% python3 -q
>>> import numpy as np
>>> import numpy.linalg as la
>>> np.set_printoptions(suppress=True, linewidth=140)
>>> J = np.loadtxt("case11.csv", delimiter=",")
>>> J
array([[-1.,  0.,  0.,  0.],
       [ 0., -1.,  0., -2.],
       [ 0.,  0., -1.,  0.],
       [ 0., -2.,  0., -1.]])
>>> def softmax(z):
...     e = np.exp(z - z.max(axis=-1, keepdims=True))
...     return e / e.sum(axis=-1, keepdims=True)
... 
>>> np.round(softmax(J[1]), 1)
array([0.4, 0.1, 0.4, 0.1])
>>> np.round(softmax(J[1] + -3), 1)
array([0.4, 0.1, 0.4, 0.1])
>>> np.round(softmax(J).sum(axis=1), 1)
array([1., 1., 1., 1.])
>>> att = J @ J.T / np.sqrt(4)
>>> softmax(att).round(6).argmax(axis=1)
array([0, 1, 2, 3])
>>> np.round(softmax(att), 1) + 0
array([[0.4, 0.2, 0.2, 0.2],
       [0. , 0.6, 0. , 0.3],
       [0.2, 0.2, 0.4, 0.2],
       [0. , 0.3, 0. , 0.6]])
>>> np.round(softmax(att + np.triu(np.full(att.shape, -np.inf), 1)), 1) + 0
array([[1. , 0. , 0. , 0. ],
       [0.1, 0.9, 0. , 0. ],
       [0.3, 0.3, 0.5, 0. ],
       [0. , 0.3, 0. , 0.6]])
>>> (J != 0).astype(int)
array([[1, 0, 0, 0],
       [0, 1, 0, 1],
       [0, 0, 1, 0],
       [0, 1, 0, 1]])
>>> np.round(la.det(J), 1)
np.float64(-3.0)
>>> (la.matrix_power((J != 0) + (J.T != 0) + np.eye(4), 4) > 0).astype(int)
array([[1, 0, 0, 0],
       [0, 1, 0, 1],
       [0, 0, 1, 0],
       [0, 1, 0, 1]])
>>> np.flatnonzero(la.matrix_power((J != 0) + (J.T != 0) + np.eye(4), 4)[2])
array([2])
>>> np.round(np.sort(la.eigvals(J).real), 1)
array([-3., -1., -1.,  1.])
>>> T = np.stack([J, -3 * J, J[::-1]])
>>> np.einsum("bij,cij->bc", T, T)
array([[ 12., -36.,   0.],
       [-36., 108.,   0.],
       [  0.,   0.,  12.]])
>>> (T @ J.T).shape
(3, 4, 4)
>>> la.matrix_rank(T)
array([4, 4, 4])
>>> vals, vecs = la.eigh(J)
>>> x0 = np.array([2, -1, -2, -2])
>>> x0 @ J @ x0
np.float64(-21.0)
>>> round(x0 @ J @ x0 / (x0 @ x0), 1), vals[0], vals[-1]
(np.float64(-1.6), np.float64(-3.0), np.float64(1.0))
>>> np.round(la.eigvalsh(J[1:, 1:]), 1)
array([-3., -1.,  1.])
>>> np.round(vecs * np.abs(vals) @ vecs.T, 1)
array([[1., 0., 0., 0.],
       [0., 2., 0., 1.],
       [0., 0., 1., 0.],
       [0., 1., 0., 2.]])
>>> A = np.array([[9.0, 2.0, 0.0, 0.0, 0.0, 0.0, 0.0],
...     [2.0, -4.0, 2.0, 0.0, 0.0, 0.0, 0.0],
...     [0.0, 2.0, -6.0, 2.0, 0.0, 0.0, 0.0],
...     [0.0, 0.0, 2.0, -1.0, 2.0, 0.0, 0.0],
...     [0.0, 0.0, 0.0, 2.0, 9.0, 2.0, 0.0],
...     [0.0, 0.0, 0.0, 0.0, 2.0, 2.0, 2.0],
...     [0.0, 0.0, 0.0, 0.0, 0.0, 2.0, -8.0]])
>>> A
array([[ 9.,  2.,  0.,  0.,  0.,  0.,  0.],
       [ 2., -4.,  2.,  0.,  0.,  0.,  0.],
       [ 0.,  2., -6.,  2.,  0.,  0.,  0.],
       [ 0.,  0.,  2., -1.,  2.,  0.,  0.],
       [ 0.,  0.,  0.,  2.,  9.,  2.,  0.],
       [ 0.,  0.,  0.,  0.,  2.,  2.,  2.],
       [ 0.,  0.,  0.,  0.,  0.,  2., -8.]])
>>> # equal to its transpose
>>> vals, vecs = la.eigh(A)
>>> np.unique(vals.round(6) + 0, return_counts=True)[1]
array([1, 1, 1, 1, 1, 1, 1])
>>> np.round(la.svd(A, compute_uv=False), 1)
array([9.9, 9.3, 8.4, 7.8, 3.4, 1.9, 0.6])
>>> np.round(vecs @ np.diag(vals) @ vecs.T, 1) + 0
array([[ 9.,  2.,  0.,  0.,  0.,  0.,  0.],
       [ 2., -4.,  2.,  0.,  0.,  0.,  0.],
       [ 0.,  2., -6.,  2.,  0.,  0.,  0.],
       [ 0.,  0.,  2., -1.,  2.,  0.,  0.],
       [ 0.,  0.,  0.,  2.,  9.,  2.,  0.],
       [ 0.,  0.,  0.,  0.,  2.,  2.,  2.],
       [ 0.,  0.,  0.,  0.,  0.,  2., -8.]])
>>> round(vals.sum(), 1), np.trace(A)
(np.float64(1.0), np.float64(1.0))
>>> np.round(vecs.T @ vecs, 1) + 0
array([[1., 0., 0., 0., 0., 0., 0.],
       [0., 1., 0., 0., 0., 0., 0.],
       [0., 0., 1., 0., 0., 0., 0.],
       [0., 0., 0., 1., 0., 0., 0.],
       [0., 0., 0., 0., 1., 0., 0.],
       [0., 0., 0., 0., 0., 1., 0.],
       [0., 0., 0., 0., 0., 0., 1.]])
>>> Uu, sigma, vt = la.svd(A, full_matrices=False)
>>> np.round(sigma / sigma[0], 1)
array([1. , 0.9, 0.8, 0.8, 0.3, 0.2, 0.1])
>>> np.round(vt @ vt.T, 1) + 0
array([[1., 0., 0., 0., 0., 0., 0.],
       [0., 1., 0., 0., 0., 0., 0.],
       [0., 0., 1., 0., 0., 0., 0.],
       [0., 0., 0., 1., 0., 0., 0.],
       [0., 0., 0., 0., 1., 0., 0.],
       [0., 0., 0., 0., 0., 1., 0.],
       [0., 0., 0., 0., 0., 0., 1.]])
>>> np.round(np.cumsum(sigma ** 2) / np.sum(sigma ** 2), 1)
array([0.3, 0.6, 0.8, 1. , 1. , 1. , 1. ])
>>> sigma.round(1)
array([9.9, 9.3, 8.4, 7.8, 3.4, 1.9, 0.6])
>>> round(np.sqrt((sigma ** 2).sum()), 1), round(la.norm(A), 1)
(np.float64(18.2), np.float64(18.2))
>>> vals, vecs = la.eigh(A)
>>> x0 = np.array([0, -1, 3, -1, 0, -2, 1])
>>> np.round(la.eigvalsh(A[1:, 1:]), 1)
array([-8.4, -7.7, -3.2, -0.6,  1.9,  9.9])
>>> X = np.array([[1, -2, 4, -8], [1, -1, 1, -1], [1, 0, 0, 0], [1, 1, 1, 1]])
>>> np.round(la.det(X.T), 1)
np.float64(12.0)
>>> np.round(np.poly(X), 1)
array([ 1., -1.,  6., 22., 12.])
>>> round(la.eigvals(X).sum().real, 1)
np.float64(1.0)
>>> q, vecs = la.qr(X[:, :3])[0], la.qr(X[:, 3:])[0]
>>> sigma = la.svd(q.T @ vecs, compute_uv=False)
>>> round(float(la.norm(q @ q.T - vecs @ vecs.T, 2)), 1)
1.0
>>> np.round(np.degrees(np.arccos(sigma.clip(0, 1))), 1)
array([9.5])
>>> sigma.round(1)
array([1.])
>>> np.allclose(X @ X.T, X.T @ X)
False
>>> X @ X
array([[ -5,  -8,  -6, -14],
       [  0,  -2,   2,  -8],
       [  1,  -2,   4,  -8],
       [  4,  -2,   6,  -8]])
>>> np.trace(X)
np.int64(1)
>>> round(float(la.det(X)), 1)
12.0
>>> np.allclose(X, X.T)
False
>>> x0 = np.array([2, 1, 2, 0])
>>> target = X @ x0
>>> c, lr = np.zeros(4), 1 / la.norm(X, 2) ** 2
>>> for i in range(30):
...     c -= lr * X.T @ (X @ c - target)
...     if i % 5 == 0: print(i, round(la.norm(X @ c - target), 1))
... 
0 5.7
5 4.4
10 3.4
15 2.6
20 2.0
25 1.6
>>> c.round(1)
array([ 1.7,  0.5,  1.7, -0.1])
>>> round(la.cond(X), 1)
np.float64(17.3)
>>> rng = np.random.default_rng(89)
>>> labels = rng.permutation(4)
>>> other = X[:, labels] * rng.choice([-1, 1], 4)
>>> other
array([[-8, -1, -2, -4],
       [-1, -1, -1, -1],
       [ 0, -1,  0,  0],
       [ 1, -1,  1, -1]])
>>> Uu, _, vt = la.svd(X.T @ other)
>>> np.round(Uu @ vt, 1) + 0
array([[ 0., -1.,  0.,  0.],
       [ 0.,  0.,  1.,  0.],
       [ 0.,  0.,  0., -1.],
       [ 1.,  0.,  0.,  0.]])
>>> arr = np.load("a.npy")
>>> arr
array([[4., 1., 1., 1.],
       [1., 4., 1., 1.],
       [1., 1., 4., 1.],
       [1., 1., 1., 4.]])
>>> # equal to its transpose
>>> labels = rng.permutation(4)
>>> labels
array([0, 3, 2, 1])
>>> other = arr[labels][:, labels]
>>> np.round(np.sort(np.abs(la.eigvals(other))), 1)
array([3., 3., 3., 7.])
>>> other
array([[4., 1., 1., 1.],
       [1., 4., 1., 1.],
       [1., 1., 4., 1.],
       [1., 1., 1., 4.]])
>>> np.trace(other)
np.float64(16.0)
>>> np.round(la.det(other), 1), round(la.det(arr[labels]), 1)
(np.float64(189.0), np.float64(-189.0))
>>> vals, vecs = la.eig(arr)
>>> np.round(np.sort(la.eigvals(la.inv(arr))), 1)
array([0.1, 0.3, 0.3, 0.3])
>>> np.round(np.sort(la.eigvals(arr.T)), 1)
array([3., 3., 3., 7.])
>>> round(float(np.prod(vals)), 1)
189.0
>>> np.round(arr @ vecs[:, 0] - vals[0] * vecs[:, 0], 1) + 0
array([0., 0., 0., 0.])
>>> np.round(np.sort(la.eigvals(arr @ arr)), 1)
array([ 9.,  9.,  9., 49.])
>>> vals.round(1)
array([3., 7., 3., 3.])
>>> np.allclose(arr, arr.T)
True
>>> (arr + arr.T) / 2
array([[4., 1., 1., 1.],
       [1., 4., 1., 1.],
       [1., 1., 4., 1.],
       [1., 1., 1., 4.]])
>>> np.trace(arr)
np.float64(16.0)
>>> np.round(np.sort(np.abs(la.eigvals(arr))), 1)
array([3., 3., 3., 7.])
>>> round(la.det(arr), 1)
np.float64(189.0)
>>> labels = rng.permutation(4)
>>> other = arr[:, labels] * rng.choice([-1, 1], 4)
>>> other
array([[-1.,  1.,  1., -4.],
       [-4.,  1.,  1., -1.],
       [-1.,  4.,  1., -1.],
       [-1.,  1.,  4., -1.]])
>>> Uu, _, vt = la.svd(arr.T @ other)
>>> np.round(Uu @ vt, 1) + 0
array([[ 0.,  0.,  0., -1.],
       [-1.,  0.,  0.,  0.],
       [ 0.,  1.,  0.,  0.],
       [ 0.,  0.,  1.,  0.]])
>>> np.round(la.eigvals(other).sum().real, 1)
np.float64(-0.0)
>>> round(float(la.det(2 * other)), 1), round(float(la.det(other)), 1)
(-3024.0, -189.0)
>>> np.round(la.det(other.T), 1)
np.float64(-189.0)
>>> np.round(la.eigvals(other), 1)
array([ 3.7+0.j , -3.7+0.j , -0. +3.7j, -0. -3.7j])
>>> np.kron(np.eye(2, dtype=int), other)
array([[-1.,  1.,  1., -4., -0.,  0.,  0., -0.],
       [-4.,  1.,  1., -1., -0.,  0.,  0., -0.],
       [-1.,  4.,  1., -1., -0.,  0.,  0., -0.],
       [-1.,  1.,  4., -1., -0.,  0.,  0., -0.],
       [-0.,  0.,  0., -0., -1.,  1.,  1., -4.],
       [-0.,  0.,  0., -0., -4.,  1.,  1., -1.],
       [-0.,  0.,  0., -0., -1.,  4.,  1., -1.],
       [-0.,  0.,  0., -0., -1.,  1.,  4., -1.]])
>>> np.einsum("ii->", other)
np.float64(0.0)
>>> round(la.det(other[::-1]), 1)
np.float64(-189.0)
>>> m1 = np.load("layer6.npy")
>>> m1
array([[ 1,  0, -1, -2,  1,  0],
       [ 1,  0, -1, -1,  2,  2],
       [-2, -2, -2,  2,  1,  1],
       [ 1,  0, -1, -1,  2,  2]])
>>> # rows 1 and 3 are equal
>>> rank = la.matrix_rank(m1)
>>> rank
np.int64(3)
>>> N = la.svd(m1)[2][rank:].T
>>> np.round(N @ N.T, 1)
array([[ 0.6, -0.3, -0.2,  0.3, -0.1, -0.1],
       [-0.3,  0.7, -0.4,  0.1,  0.1, -0.1],
       [-0.2, -0.4,  0.4, -0.2,  0.3, -0.1],
       [ 0.3,  0.1, -0.2,  0.3,  0.1, -0.2],
       [-0.1,  0.1,  0.3,  0.1,  0.6, -0.4],
       [-0.1, -0.1, -0.1, -0.2, -0.4,  0.3]])
>>> np.allclose(m1 @ N, 0)
True
>>> np.round(m1 @ N, 1) + 0
array([[0., 0., 0.],
       [0., 0., 0.],
       [0., 0., 0.],
       [0., 0., 0.]])
>>> N.shape
(6, 3)
>>> W1 = np.array([[-3, -2, -3, 1, -2],
...     [1, 0, 1, 0, 3],
...     [2, -2, -2, 0, -3],
...     [1, -2, -3, -1, 3],
...     [1, -1, 1, 3, 3],
...     [1, 2, 0, 3, 3]])
>>> c = np.array([-3, 3, 2, 3, -1])
>>> act = np.maximum(m1 @ W1 + c, 0)
>>> act
array([[ 0,  6,  8,  9,  0],
       [ 0,  7,  6, 17,  9],
       [ 1,  8,  5,  5, 15],
       [ 0,  7,  6, 17,  9]])
>>> np.round((act > 0).mean(axis=0), 1)
array([0.2, 1. , 1. , 1. , 0.8])
>>> C = np.array([[2, 2], [3, 3], [1, 1], [3, 2], [3, 2]])
>>> W1 @ C
array([[-18, -17],
       [ 12,   9],
       [-13, -10],
       [ -1,  -3],
       [ 18,  12],
       [ 26,  20]])
>>> act @ C
array([[ 53,  44],
       [105,  79],
       [ 91,  71],
       [105,  79]])
>>> (act @ C).round(6).argmax(axis=1)
array([0, 0, 0, 0])
>>> f = np.array([3, 0, 2, 3])
>>> other = X + np.outer(f, np.eye(4)[3])
>>> la.matrix_rank(la.inv(other) - la.inv(X), tol=1e-8)
np.int64(4)
>>> feats = np.loadtxt("data.csv", delimiter=",")
>>> feats
array([[ -0.1,  -1.7,  -1.7,  -0.2,  -0.4,   0. ],
       [ 16. ,   4. ,   6. , -12. ,  18. ,   8. ],
       [  1. ,  -1.7,  -0.7,  -1.4,   0.8,   0.6],
       [  0.6,  -0.1,  -0.3,   1.9,   0.9,  -1.4],
       [ -2.2,   1.5,  -2. ,  -1.5,   1.7,   0.7],
       [  0.5,  -0.6,   0.4,   0.9,   0.7,  -0.2],
       [  0.6,   0.2,  -1.2,  -0.5,   1. ,   1.5],
       [  0.8,  -1.6,  -1.6,  -0.4,  -0.9,  -0.7],
       [ -1.7,   0.7,  -1.4,   0. ,  -0.2,   0.8],
       [ -0.4,   0.1,   0.1,   0.3,  -0.2,  -0.7],
       [ -0.1,   0.2,  -1. ,   0.4,  -0.6,   0.1],
       [ -0.2,  -1.3,  -0.7,   0.1,   0.2,  -1.3],
       [  0.8,   1.3,   1.5,   0.6,  -0.9,   0. ],
       [ -0.6,   0.6,  -1.1,   1.1,  -0.3,   1. ],
       [  0.9,   0.6,   0.2,   0.5,  -0.3,  -0.4],
       [ -1.3,  -0.2,   0.6,   1.1,   0.2,   0.1],
       [ -0.4,   1.5,   0.7,   0.7,  -0.5,  -0.1],
       [  1.6,   0.2,  -0.1,   0.1,   0.7,  -1. ],
       [ -0.5,  -1.6,   1.9,   1.6,   0.3,  -0.4],
       [  0.9,   0.6,  -1.4,  -2.6,  -0.6,   0.6],
       [  1.9,  -0.9,  -1.9,   0.7,   1.1,   0.6],
       [ -0.4,   0.8,   1. ,  -2. ,  -0.5,   1.1],
       [  0.5,   0.1,   0.3,  -0.1,  -0.6,   0.8],
       [  2.8,  -0.6,  -0.2,  -1.1,   0.2,  -0.5],
       [ -0.9,   0.2,   1. ,   0.8,  -0.7,   0.7],
       [  2.2,  -1.2,   0.4,  -0.6,  -0.4,   1.8],
       [ -0.3,   0.9,  -0.6,  -0.3,   1.7,  -1.9],
       [  0.6,   0.3,  -1. ,   0. ,   0.7,   0.4],
       [ -1.3,  -1.8,  -0.1,  -2.9,   0.7,   0.1]])
>>> Xc = (feats - feats.mean(axis=0)) / feats.std(axis=0)
>>> np.argwhere(np.abs(Xc) > 2)
array([[1, 0],
       [1, 1],
       [1, 2],
       [1, 3],
       [1, 4],
       [1, 5]])
>>> np.round(Xc.std(axis=0), 1)
array([1., 1., 1., 1., 1., 1.])
>>> c = la.lstsq(np.delete(Xc, 1, axis=1), Xc[:, 1])[0]
>>> np.round(1 - np.var(Xc[:, 1] - np.delete(Xc, 1, axis=1) @ c), 1)
np.float64(0.4)
